>>> import numpy as np
>>> import numpy.linalg as la
>>> np.set_printoptions(suppress=True, linewidth=140)
>>> F = np.abs(np.array([[7, 6, 2, 8, 6, 7],
...     [5, 6, 8, 9, 6, 4],
...     [7, 2, 0, 3, 6, 3],
...     [4, 1, 3, 4, 2, 1],
...     [4, 8, 7, 2, 0, 2],
...     [4, 8, 2, 8, 1, 2]])) + np.eye(6)
>>> F = F / F.sum(axis=1, keepdims=True)
>>> F.round(3)
array([[0.216, 0.162, 0.054, 0.216, 0.162, 0.189],
       [0.128, 0.179, 0.205, 0.231, 0.154, 0.103],
       [0.318, 0.091, 0.045, 0.136, 0.273, 0.136],
       [0.25 , 0.062, 0.188, 0.312, 0.125, 0.062],
       [0.167, 0.333, 0.292, 0.083, 0.042, 0.083],
       [0.154, 0.308, 0.077, 0.308, 0.038, 0.115]])
>>> # rows sum to 1
>>> np.allclose(F, F.T)
False
>>> np.allclose(F @ F.T, F.T @ F)
False
>>> round(float(la.det(F)), 3)
0.0
>>> Y = F / la.norm(F, axis=1, keepdims=True)
>>> C2 = Y @ Y.T
>>> np.round(la.norm(Y, axis=1), 3)
array([1., 1., 1., 1., 1., 1.])
>>> (C2 - 2 * np.eye(6)).round(6).argmax(axis=1)
array([2, 3, 0, 1, 1, 1])
>>> F @ np.ones(6)
array([1., 1., 1., 1., 1., 1.])
>>> np.round(np.sort(np.abs(la.eigvals(F)))[::-1], 3)
array([1.   , 0.215, 0.171, 0.171, 0.151, 0.077])
>>> pr = np.eye(6)[2]
>>> for _ in range(3):
...     pr = pr @ F
...     print(pr.round(3))
... 
[0.318 0.091 0.045 0.136 0.273 0.136]
[0.195 0.213 0.154 0.203 0.112 0.123]
[0.207 0.172 0.141 0.223 0.141 0.116]
>>> x0 = np.array([1, 1, 3, 2, 1, 1])
>>> np.round(np.einsum("ij,j->i", F, x0), 3)
array([1.324, 1.641, 1.227, 1.688, 1.667, 1.462])
>>> np.sign((F @ x0).round(6))
array([1., 1., 1., 1., 1., 1.])
>>> np.round(F @ (2 * x0), 3)
array([2.649, 3.282, 2.455, 3.375, 3.333, 2.923])
>>> A = np.load("a.npy")
>>> A
array([[-4.,  0., -3.],
       [ 0.,  3., -3.],
       [ 0.,  1., -3.]])
>>> proj = np.triu(np.array([[7, -4, 6], [5, 6, -9], [7, 0, 7]]), 1) + np.eye(3)
>>> Y = proj @ A @ la.inv(proj)
>>> la.matrix_rank(Y)
np.int64(3)
>>> Y
array([[  -4.,  -22., -183.],
       [   0.,   -6.,  -30.],
       [   0.,    1.,    6.]])
>>> np.trace(Y), np.trace(A)
(np.float64(-4.0), np.float64(-4.0))
>>> round(float(la.det(Y)), 3)
24.0
>>> proj @ A - A @ proj
array([[  0., -22.,  18.],
       [  0.,  -9.,  54.],
       [  0.,   0.,   9.]])
>>> np.round(np.poly(Y), 3)
array([  1.,   4.,  -6., -24.])
>>> Q, V = la.qr(A[:, :1])[0], la.qr(A[:, 1:])[0]
>>> sigma = la.svd(Q.T @ V, compute_uv=False)
>>> round(la.norm(Q @ Q.T - V @ V.T, 2), 3)
np.float64(1.0)
>>> Q = A.astype(float).copy()
>>> for j in range(3):
...     Q[:, j] -= Q[:, :j] @ (Q[:, :j].T @ Q[:, j])
...     Q[:, j] /= la.norm(Q[:, j])
... 
>>> np.round(Q.T @ A, 3) + 0
array([[ 4.   ,  0.   ,  3.   ],
       [ 0.   ,  3.162, -3.795],
       [ 0.   ,  0.   ,  1.897]])
>>> Q.round(3)
array([[-1.   ,  0.   ,  0.   ],
       [ 0.   ,  0.949,  0.316],
       [ 0.   ,  0.316, -0.949]])
>>> evals, V = la.eigh(Q)
>>> np.round(la.svd(Q, compute_uv=False), 3)
array([1., 1., 1.])
>>> np.round(np.abs(V[:, -1]), 3)
array([0.   , 0.987, 0.16 ])
>>> np.abs(V[:, -1]).round(6).argmax()
np.int64(1)
>>> evals
array([-1., -1.,  1.])
>>> np.unique(evals.round(6) + 0, return_counts=True)[1]
array([2, 1])
>>> data = np.load("data.npy")
>>> data.round(3)
array([[ -73.454,   69.454,   47.608, -113.123],
       [ -71.16 ,   67.165,   45.962, -109.44 ],
       [ -43.322,   40.02 ,   26.53 ,  -65.17 ],
       [ -42.785,   39.509,   26.166,  -64.324],
       [ -40.73 ,   37.563,   24.783,  -61.097],
       [ -30.643,   28.153,   18.126,  -45.367],
       [ -28.866,   26.522,   16.98 ,  -42.618],
       [ -25.182,   23.171,   14.634,  -36.946],
       [  -9.262,    9.164,    5.125,  -13.024],
       [  -8.462,    8.476,    4.683,  -11.862],
       [  -5.938,    6.288,    3.319,   -8.233],
       [  -3.707,    4.288,    2.144,   -5.089],
       [  -3.427,    4.027,    1.997,   -4.7  ],
       [  -2.641,    3.27 ,    1.583,   -3.613],
       [  -1.037,    1.522,    0.698,   -1.422],
       [   0.218,   -0.417,   -0.185,    0.309],
       [   1.172,   -3.311,   -1.49 ,    1.862],
       [   1.336,   -4.085,   -1.86 ,    2.203],
       [   1.887,   -7.087,   -3.382,    3.538],
       [   2.04 ,   -7.933,   -3.832,    3.937],
       [   2.32 ,   -9.427,   -4.645,    4.677],
       [   2.338,   -9.521,   -4.697,    4.724],
       [   2.522,  -10.452,   -5.214,    5.207],
       [   2.548,  -10.582,   -5.286,    5.276],
       [   2.722,  -11.434,   -5.766,    5.734],
       [   3.449,  -14.723,   -7.659,    7.61 ],
       [   9.501,  -35.384,  -20.34 ,   22.013],
       [  14.564,  -49.52 ,  -29.385,   33.338],
       [  16.559,  -54.749,  -32.771,   37.71 ],
       [  20.851,  -65.575,  -39.831,   47.005],
       [  25.323,  -76.395,  -46.941,   56.563]])
>>> basis = data[[29, 26]].astype(float)
>>> for _ in range(5):
...     idx = la.norm(data[:, None] - basis, axis=-1).argmin(axis=1)
...     basis = np.array([data[idx == j].mean(axis=0) for j in range(2)])
... 
>>> idx
array([1, 1, 1, 1, 1, 1, 1, 1, 1, 1, 1, 1, 1, 1, 1, 1, 1, 1, 1, 1, 1, 1, 1, 1, 1, 1, 0, 0, 0, 0, 0])
>>> np.bincount(idx)
array([ 5, 26])
>>> E = np.load("arr.npy")
>>> E.round(3)
array([[-5.23 , -9.582,  1.717],
       [-3.806, -7.162,  2.005],
       [-2.882, -5.562,  2.076],
       [-1.839, -3.709,  1.963],
       [-0.491, -1.106,  0.985],
       [ 0.093,  0.179, -0.062],
       [ 0.155,  0.29 , -0.075],
       [ 0.393,  0.689, -0.006],
       [ 1.003,  1.63 ,  0.503],
       [ 1.432,  2.268,  0.956],
       [ 3.769,  5.666,  3.718],
       [ 4.756,  7.091,  4.926],
       [ 5.863,  8.688,  6.289],
       [ 6.041,  8.945,  6.508],
       [ 8.501, 12.491,  9.54 ],
       [ 8.66 , 12.722,  9.737],
       [10.596, 15.514, 12.118],
       [21.103, 30.702, 24.917]])
>>> Uu, sigma, Vh = la.svd(data)
>>> V = Vh[:(sigma > 1e-8).sum()]
>>> rng = np.random.default_rng(2416)
>>> x0 = data[18] + 4 * data[27] + rng.integers(2) * np.eye(4)[3]
>>> x0.round(3)
array([  60.144, -205.169, -120.924,  137.889])
>>> np.round(la.norm(x0 - V.T @ V @ x0), 3)
np.float64(0.507)
>>> la.matrix_rank(np.vstack([data, x0]))
np.int64(4)
>>> np.round(np.diag(V.T @ V), 3)
array([0.687, 0.962, 0.608, 0.743])
>>> C2 = np.cov(E, rowvar=False)
>>> np.argwhere(np.triu(np.abs(np.corrcoef(E.T)) > 0.8, 1))
array([[0, 1],
       [0, 2],
       [1, 2]])
>>> round(float(np.corrcoef(E[:, 0], E[:, 1])[0, 1]), 3)
0.998
>>> np.round(np.corrcoef(E.T), 3)
array([[1.   , 0.998, 0.93 ],
       [0.998, 1.   , 0.906],
       [0.93 , 0.906, 1.   ]])
>>> np.round(np.median(E, axis=0), 3)
array([1.218, 1.949, 2.04 ])
>>> np.round(E.std(axis=0), 3)
array([6.155, 9.378, 6.066])
>>> basis = E[[4, 16]].astype(float)
>>> for _ in range(6):
...     idx = la.norm(E[:, None] - basis, axis=-1).argmin(axis=1)
...     basis = np.array([E[idx == j].mean(axis=0) for j in range(2)])
... 
>>> idx
array([0, 0, 0, 0, 0, 0, 0, 0, 0, 0, 0, 0, 1, 1, 1, 1, 1, 1])
>>> basis.round(3)
array([[-0.221, -0.776,  1.559],
       [10.128, 14.844, 11.518]])
>>> X = np.loadtxt("case17.csv", delimiter=",")
>>> X
array([[  9.054,   8.987,   7.169],
       [ 13.933,   3.616,  -0.607],
       [ 11.459,   3.433,  -0.748],
       [  9.602,  14.374,  14.711],
       [  8.37 ,  15.842,  16.832],
       [-10.839,  -1.226,  -6.23 ],
       [ -5.573,  -0.259,  -5.122],
       [ -3.499,  -3.278,  -9.462],
       [  7.962,  14.569,  15.063],
       [-21.232,   1.114,  -2.448],
       [-11.08 ,  -5.568, -12.318],
       [ -6.344,   6.856,   4.909],
       [  6.533,   9.62 ,   8.179],
       [ -3.215,  -0.415,  -5.453],
       [  0.058,   8.181,   6.466],
       [  5.742,   6.529,   3.875],
       [ -6.833,  -4.806, -11.449],
       [  8.754,   6.441,   3.607],
       [ -4.792,  -2.359,  -8.11 ],
       [-15.157,   1.003,  -2.894],
       [ 10.465,  11.488,  10.615]])
>>> idx = X[:, 2] > np.median(X[:, 2])
>>> u = X[idx].mean(axis=0) - X[~idx].mean(axis=0)
>>> idx.astype(int)
array([1, 0, 0, 1, 1, 0, 0, 0, 1, 0, 0, 1, 1, 0, 1, 1, 0, 1, 0, 0, 1])
>>> ((X - X.mean(axis=0)) @ u > 0).astype(int)
array([1, 1, 1, 1, 1, 0, 0, 0, 1, 0, 0, 1, 1, 0, 1, 1, 0, 1, 0, 0, 1])
>>> Y = np.c_[X[:, :2] @ np.array([[2, 0], [0, 3]]), np.array([-2, 0, -2, 0, -2, 0, 0, 1, 1, 0, 2, 0, 2, 2, -2, 2, 1, -1, 1, -1, -2])]
>>> Y.round(3)
array([[ 18.108,  26.961,  -2.   ],
       [ 27.866,  10.848,   0.   ],
       [ 22.918,  10.299,  -2.   ],
       [ 19.204,  43.122,   0.   ],
       [ 16.74 ,  47.526,  -2.   ],
       [-21.678,  -3.678,   0.   ],
       [-11.146,  -0.777,   0.   ],
       [ -6.998,  -9.834,   1.   ],
       [ 15.924,  43.707,   1.   ],
       [-42.464,   3.342,   0.   ],
       [-22.16 , -16.704,   2.   ],
       [-12.688,  20.568,   0.   ],
       [ 13.066,  28.86 ,   2.   ],
       [ -6.43 ,  -1.245,   2.   ],
       [  0.116,  24.543,  -2.   ],
       [ 11.484,  19.587,   2.   ],
       [-13.666, -14.418,   1.   ],
       [ 17.508,  19.323,  -1.   ],
       [ -9.584,  -7.077,   1.   ],
       [-30.314,   3.009,  -1.   ],
       [ 20.93 ,  34.464,  -2.   ]])
>>> la.matrix_rank(np.c_[X, Y])
np.int64(4)
>>> np.round(la.norm(la.qr(X)[0].T @ Y, axis=0) ** 2 / ((Y ** 2).sum(axis=0) + 1e-12), 3)
array([1.   , 1.   , 0.174])
>>> np.round(la.lstsq(X, Y[:, 0])[0], 3) + 0
array([2., 0., 0.])
>>> la.matrix_rank(Y)
np.int64(3)
